$ python -q
>>> import numpy as np
>>> import numpy.linalg as la
>>> np.set_printoptions(precision=3, suppress=True, linewidth=120)
>>> M = np.loadtxt("layer8.csv", delimiter=",")
>>> M
array([[3.96 , 2.04 , 1.121, 4.848],
       [3.929, 2.048, 0.919, 5.036],
       [3.925, 1.913, 1.157, 4.916],
       [4.014, 1.885, 1.055, 4.908],
       [4.031, 1.811, 0.787, 5.066],
       [3.997, 1.952, 0.996, 5.01 ],
       [4.04 , 1.923, 0.856, 5.095],
       [4.076, 1.948, 0.912, 5.013],
       [4.205, 2.061, 1.059, 5.146],
       [4.074, 2.129, 1.141, 4.9  ],
       [3.964, 2.058, 0.994, 4.985],
       [3.906, 1.975, 0.796, 5.108],
       [4.006, 1.976, 1.037, 4.952],
       [4.049, 1.905, 1.038, 4.841],
       [3.983, 2.197, 1.068, 5.239],
       [3.9  , 4.021, 1.946, 3.955],
       [4.081, 4.162, 2.214, 4.18 ],
       [3.855, 4.026, 2.141, 4.115],
       [4.115, 4.049, 1.954, 4.18 ],
       [3.977, 3.876, 2.04 , 4.027],
       [4.017, 3.867, 1.977, 3.941],
       [4.082, 3.891, 1.848, 3.855],
       [3.849, 3.98 , 2.072, 4.077],
       [4.046, 4.148, 2.087, 4.123],
       [4.077, 4.079, 2.06 , 4.111],
       [3.915, 4.088, 1.94 , 4.118],
       [3.96 , 4.152, 2.075, 4.05 ],
       [3.846, 3.842, 1.91 , 4.008],
       [4.085, 4.055, 2.038, 3.933],
       [4.091, 3.969, 2.097, 4.047],
       [2.079, 5.111, 2.974, 0.994],
       [2.099, 5.057, 3.166, 1.037],
       [1.977, 4.965, 2.977, 0.796],
       [2.119, 4.908, 3.081, 0.935],
       [2.039, 4.998, 2.778, 0.985],
       [1.994, 4.924, 2.953, 0.906],
       [1.848, 4.839, 3.001, 1.051],
       [1.939, 5.007, 3.091, 1.098],
       [2.096, 4.934, 2.989, 0.851],
       [1.734, 4.963, 2.855, 1.024],
       [1.875, 5.035, 2.921, 1.042],
       [1.807, 4.863, 2.99 , 1.006],
       [1.971, 4.986, 2.905, 0.963],
       [2.139, 4.997, 3.016, 1.025],
       [1.962, 5.044, 2.925, 0.952]])
>>> Ac = M - M.mean(axis=0)
>>> left, sig, Vt = la.svd(Ac, full_matrices=False)
>>> la.matrix_rank(Ac)
np.int64(4)
>>> np.round((sig ** 2).sum() ** 2 / (sig ** 4).sum(), 3)
np.float64(1.144)
>>> np.abs(left[:, 0]).argmax()
np.int64(32)
>>> sig ** 2 / (sig ** 2).sum()
array([0.933, 0.065, 0.002, 0.001])
>>> np.searchsorted(np.cumsum(sig ** 2) / (sig ** 2).sum(), 0.9) + 1
np.int64(1)
>>> left, sig, Vt = la.svd(M, full_matrices=False)
>>> np.cumsum(sig ** 2) / np.sum(sig ** 2)
array([0.88 , 0.999, 1.   , 1.   ])
>>> np.allclose(left * sig @ Vt, M)
True
>>> np.abs(left[:, 0]).round(6).argmax()
np.int64(16)
>>> np.round(left.T @ left, 3) + 0
array([[1., 0., 0., 0.],
       [0., 1., 0., 0.],
       [0., 0., 1., 0.],
       [0., 0., 0., 1.]])
>>> W0 = np.load("w.npy")
>>> W0
array([[ 5.   , -3.811,  2.811,  1.811,  5.621, -2.189, -0.432,  5.621, -3.621],
       [ 5.   , -1.934,  0.934, -0.066,  1.868, -4.066,  5.198,  1.868,  0.132],
       [ 5.   , -2.404,  1.404,  0.404,  2.807, -3.596,  3.789,  2.807, -0.807],
       [ 5.   , -2.958,  1.958,  0.958,  3.915, -3.042,  2.127,  3.915, -1.915],
       [ 5.   , -2.204,  1.204,  0.204,  2.408, -3.796,  4.388,  2.408, -0.408],
       [ 5.   , -2.016,  1.016,  0.016,  2.032, -3.984,  4.951,  2.032, -0.032],
       [ 5.   , -2.861,  1.861,  0.861,  3.722, -3.139,  2.417,  3.722, -1.722],
       [ 5.   , -4.335,  3.335,  2.335,  6.669, -1.665, -2.004,  6.669, -4.669],
       [ 5.   , -2.998,  1.998,  0.998,  3.996, -3.002,  2.006,  3.996, -1.996],
       [ 5.   , -2.193,  1.193,  0.193,  2.385, -3.807,  4.422,  2.385, -0.385],
       [ 5.   , -2.565,  1.565,  0.565,  3.13 , -3.435,  3.305,  3.13 , -1.13 ],
       [ 5.   , -3.326,  2.326,  1.326,  4.651, -2.674,  1.023,  4.651, -2.651],
       [ 5.   , -2.729,  1.729,  0.729,  3.458, -3.271,  2.812,  3.458, -1.458],
       [ 5.   , -2.761,  1.761,  0.761,  3.522, -3.239,  2.717,  3.522, -1.522],
       [ 5.   , -2.034,  1.034,  0.034,  2.069, -3.966,  4.897,  2.069, -0.069],
       [ 5.   , -2.581,  1.581,  0.581,  3.163, -3.419,  3.256,  3.163, -1.163],
       [ 5.   , -2.096,  1.096,  0.096,  2.191, -3.904,  4.713,  2.191, -0.191],
       [ 5.   , -3.375,  2.375,  1.375,  4.751, -2.625,  0.874,  4.751, -2.751],
       [ 5.   , -4.056,  3.056,  2.056,  6.113, -1.944, -1.169,  6.113, -4.113],
       [ 5.   , -2.757,  1.757,  0.757,  3.513, -3.243,  2.73 ,  3.513, -1.513],
       [ 5.   , -2.866,  1.866,  0.866,  3.733, -3.134,  2.401,  3.733, -1.733],
       [ 5.   , -3.71 ,  2.71 ,  1.71 ,  5.421, -2.29 , -0.131,  5.421, -3.421],
       [ 5.   , -4.004,  3.004,  2.004,  6.008, -1.996, -1.012,  6.008, -4.008],
       [ 5.   , -4.366,  3.366,  2.366,  6.731, -1.634, -2.097,  6.731, -4.731],
       [ 5.   , -3.501,  2.501,  1.501,  5.002, -2.499,  0.497,  5.002, -3.002],
       [ 5.   , -4.042,  3.042,  2.042,  6.084, -1.958, -1.126,  6.084, -4.084],
       [ 5.   , -3.461,  2.461,  1.461,  4.922, -2.539,  0.617,  4.922, -2.922],
       [ 5.   , -2.979,  1.979,  0.979,  3.958, -3.021,  2.063,  3.958, -1.958],
       [ 5.   , -3.519,  2.519,  1.519,  5.037, -2.481,  0.444,  5.037, -3.037],
       [ 5.   , -2.613,  1.613,  0.613,  3.225, -3.387,  3.162,  3.225, -1.225],
       [ 5.   , -3.788,  2.788,  1.788,  5.577, -2.212, -0.365,  5.577, -3.577],
       [ 5.   , -3.333,  2.333,  1.333,  4.666, -2.667,  1.001,  4.666, -2.666]])
>>> left, sig, Vt = la.svd(W0)
>>> V = Vt[:(sig > 1e-8).sum()]
>>> rng = np.random.default_rng(718)
>>> x = W0[25] + -2 * W0[20] + rng.integers(2) * np.eye(9)[7]
>>> x
array([-5.   ,  1.69 , -0.69 ,  0.31 , -1.382,  4.31 , -5.928, -0.382, -0.618])
>>> np.allclose(V.T @ V @ x, x)
False
>>> Y = W0 / np.sqrt((W0 ** 2).mean(axis=1, keepdims=True))
>>> Y[28]
array([ 1.415, -0.996,  0.713,  0.43 ,  1.426, -0.702,  0.126,  1.426, -0.86 ])
>>> la.matrix_rank(W0 - W0.mean(axis=1, keepdims=True))
np.int64(4)
>>> la.matrix_rank(W0, rtol=0.1)
np.int64(2)
>>> np.allclose(W0[:-1].T @ la.lstsq(W0[:-1].T, W0[-1])[0], W0[-1])
True
>>> la.lstsq(W0[:-1].T, W0[-1])[2]
np.int32(4)
>>> np.abs(np.diag(la.qr(W0)[1])) > 1e-9
array([ True,  True, False, False,  True, False,  True, False, False])
>>> np.unique(W0.round(6), axis=0).shape
(32, 9)
>>> np.round(np.trace(la.pinv(W0) @ W0), 3)
np.float64(4.0)
>>> x = np.array([1, -1, 2, -1, -1, 2, -3, 3, 3])
>>> np.sign((W0 @ x).round(6))
array([ 1., -1., -1.,  1., -1., -1., -1.,  1.,  1., -1., -1.,  1., -1., -1., -1., -1., -1.,  1.,  1., -1., -1.,  1.,
        1.,  1.,  1.,  1.,  1.,  1.,  1., -1.,  1.,  1.])
>>> la.norm(W0 @ x) <= la.norm(W0, 2) * la.norm(x) + 1e-9
np.True_
>>> (W0 @ x).argmax()
np.int64(23)
>>> E = np.load("run5.npy")
>>> E
array([[ 1, -2,  4, -8],
       [ 1, -1,  1, -1],
       [ 1,  0,  0,  0],
       [ 1,  1,  1,  1],
       [ 1,  2,  4,  8],
       [ 1,  3,  9, 27]])
>>> Y = np.c_[E[:, :3] @ np.array([[-3, 1, 2], [2, -1, -1], [3, -3, 0]]), np.array([-3, -1, 3, 1, 3, -3])]
>>> Y
array([[  5,  -9,   4,  -3],
       [ -2,  -1,   3,  -1],
       [ -3,   1,   2,   3],
       [  2,  -3,   1,   1],
       [ 13, -13,   0,   3],
       [ 30, -29,  -1,  -3]])
>>> np.round(la.norm(Y - E @ la.lstsq(E, Y)[0], axis=0), 3) + 0
array([0.   , 0.   , 0.   , 2.631])
>>> np.round(la.lstsq(E, Y[:, 0])[0], 3) + 0
array([-3.,  2.,  3.,  0.])
>>> la.matrix_rank(Y)
np.int64(3)
>>> x = np.array([3, 1, 1, -3])
>>> E @ (2 * x)
array([  58,   12,    6,    4,  -30, -132])
>>> la.norm(E @ x) <= la.norm(E, 2) * la.norm(x) + 1e-9
np.True_
>>> E @ x
array([ 29,   6,   3,   2, -15, -66])
>>> Q, Rm = la.qr(E)
>>> np.trace(Q @ Q.T)
np.float64(4.0)
>>> np.round(Q @ Rm, 3) + 0
array([[ 1., -2.,  4., -8.],
       [ 1., -1.,  1., -1.],
       [ 1.,  0.,  0.,  0.],
       [ 1.,  1.,  1.,  1.],
       [ 1.,  2.,  4.,  8.],
       [ 1.,  3.,  9., 27.]])
>>> np.round(Q.T @ Q, 3) + 0
array([[1., 0., 0., 0.],
       [0., 1., 0., 0.],
       [0., 0., 1., 0.],
       [0., 0., 0., 1.]])
>>> Q
array([[-0.408, -0.598,  0.546, -0.373],
       [-0.408, -0.359, -0.109,  0.522],
       [-0.408, -0.12 , -0.436,  0.298],
       [-0.408,  0.12 , -0.436, -0.298],
       [-0.408,  0.359, -0.109, -0.522],
       [-0.408,  0.598,  0.546,  0.373]])
>>> Y = E / np.sqrt((E ** 2).mean(axis=1, keepdims=True))
>>> Y[1]
array([ 1., -1.,  1., -1.])
>>> blk = np.stack([E, -2 * E, E[::-1]])
>>> blk.shape
(3, 6, 4)
>>> la.norm(blk, axis=(1, 2))
array([31.607, 63.214, 31.607])
>>> la.matrix_rank(blk.reshape(3, -1))
np.int64(2)
>>> feats = np.load("test4.npy")
>>> feats
array([[ -5.877,  -1.266,   7.49 ,  11.181,  -1.93 ,  -1.243,   2.887,   3.939,   1.213,  -4.08 ],
       [ -0.865,  -4.986,  -2.836,   9.851,   3.491,  -2.478,  -2.711,   0.234,   7.834,  -7.774],
       [ -1.112,  -6.484,   6.049,   0.983,  -2.259,  -2.258,  -0.797,   3.268,  -5.507,  -5.417],
       [ -0.513,   3.963,  -1.671,  -1.402,  -3.36 ,  -2.377,   4.527,   1.476,   1.488,   6.547],
       [  0.746,   9.237,   2.538, -10.136,  -2.585,   5.965,   2.623,  -1.312,  -7.408,   9.323],
       [ -4.863,  -5.608,   4.591,  12.357,   0.106,  -2.781,  -0.057,   3.87 ,   2.938,  -8.506],
       [  1.447,  -6.367,  -0.906,   3.613,   6.028,   1.34 ,  -7.32 ,  -2.309,   0.655, -10.585],
       [  5.776,   1.036,  -9.169,  -8.399,   1.684,  -1.902,   0.097,  -3.062,   3.361,   5.892],
       [  2.557, -10.393,  -1.532,   2.659,   5.786,  -1.761,  -8.152,  -0.769,   0.949, -11.899],
       [ -3.273,   5.982,  -0.62 ,   5.166,  -0.839,   1.348,   3.484,  -1.21 ,   4.815,   3.448],
       [  4.231,   2.455,  -7.401,  -7.559,   0.157,  -0.92 ,  -0.106,  -2.888,   2.641,   5.18 ],
       [  2.076,  -0.288,  -8.2  ,  -2.395,  -0.452,  -3.374,   1.989,  -0.547,   5.917,   5.049],
       [ -2.636,  -6.677,   5.274,   8.908,   1.821,  -0.999,  -3.543,   1.728,   0.313, -10.258],
       [ -3.712,   5.537,   7.196,  -0.795,  -5.658,   1.81 ,   5.035,   2.224,  -5.595,   5.666],
       [  3.158,  -8.82 ,  -2.596,  -7.147,  -4.047,  -8.28 ,   0.885,   3.141,  -2.44 ,   0.663],
       [  0.629,   5.866,  -4.35 ,   4.052,   6.116,   5.921,  -2.965,  -4.727,   6.443,  -0.914],
       [ -3.634,  -5.199,   5.055,  10.054,   1.467,   0.04 ,  -2.359,   1.861,   0.767,  -9.151],
       [  1.205,  -2.122,  -4.073,   1.237,  -0.316,  -3.64 ,   0.943,  -0.073,   4.136,   0.4  ],
       [  2.327,  -8.738,  -1.896,   2.711,   4.96 ,  -3.097,  -5.685,  -0.407,   2.375,  -9.359],
       [  0.525,   3.026,  -2.856,  -1.341,   0.495,   1.437,   1.262,  -1.298,   2.085,   3.271],
       [ -0.64 ,   7.687,   0.945,   1.645,   5.292,   9.256,  -3.298,  -4.526,   0.583,   0.048],
       [  0.997,  -2.428,  -1.87 ,   1.651,   2.229,   0.031,  -2.834,  -1.645,   2.44 ,  -3.341],
       [ -0.522,   3.438,  -2.981,   7.209,   6.118,   4.993,  -3.073,  -3.714,   6.238,  -2.794],
       [ -3.814,   1.759,   1.806,   8.092,  -1.844,  -0.897,   4.213,   2.508,   3.559,   0.585],
       [  0.857,  -2.455,   4.848, -10.487,  -6.218,  -1.999,   2.373,   3.107,  -9.557,   3.885],
       [ -1.708,   0.861,  -1.92 ,   3.247,  -0.338,  -2.077,   2.289,   0.573,   3.766,   1.91 ],
       [  4.069,   2.532,  -9.851,  -8.025,  -2.362,  -3.814,   3.931,  -1.311,   4.756,  10.17 ],
       [  6.106,   0.475,  -7.346, -11.013,   1.644,   0.098,  -1.689,  -3.69 ,   0.061,   4.656],
       [ -3.123,  -9.685,   6.482,   4.998,  -5.221,  -7.815,   1.946,   6.561,  -2.802,  -5.844],
       [  5.07 ,  -1.86 ,  -7.474,  -8.929,   1.651,  -2.025,  -2.772,  -2.817,   0.999,   2.413],
       [ -7.131,   3.432,   7.24 ,   7.192,  -5.966,  -1.355,   7.161,   3.974,   0.015,   2.892],
       [  1.192,   7.369,  -2.667,  -0.214,   2.733,   5.623,   0.278,  -3.318,   2.527,   3.936]])
>>> round(np.log10(la.cond(feats)))
2
>>> round(la.norm(feats, 2) / la.norm(feats), 3)
np.float64(0.676)
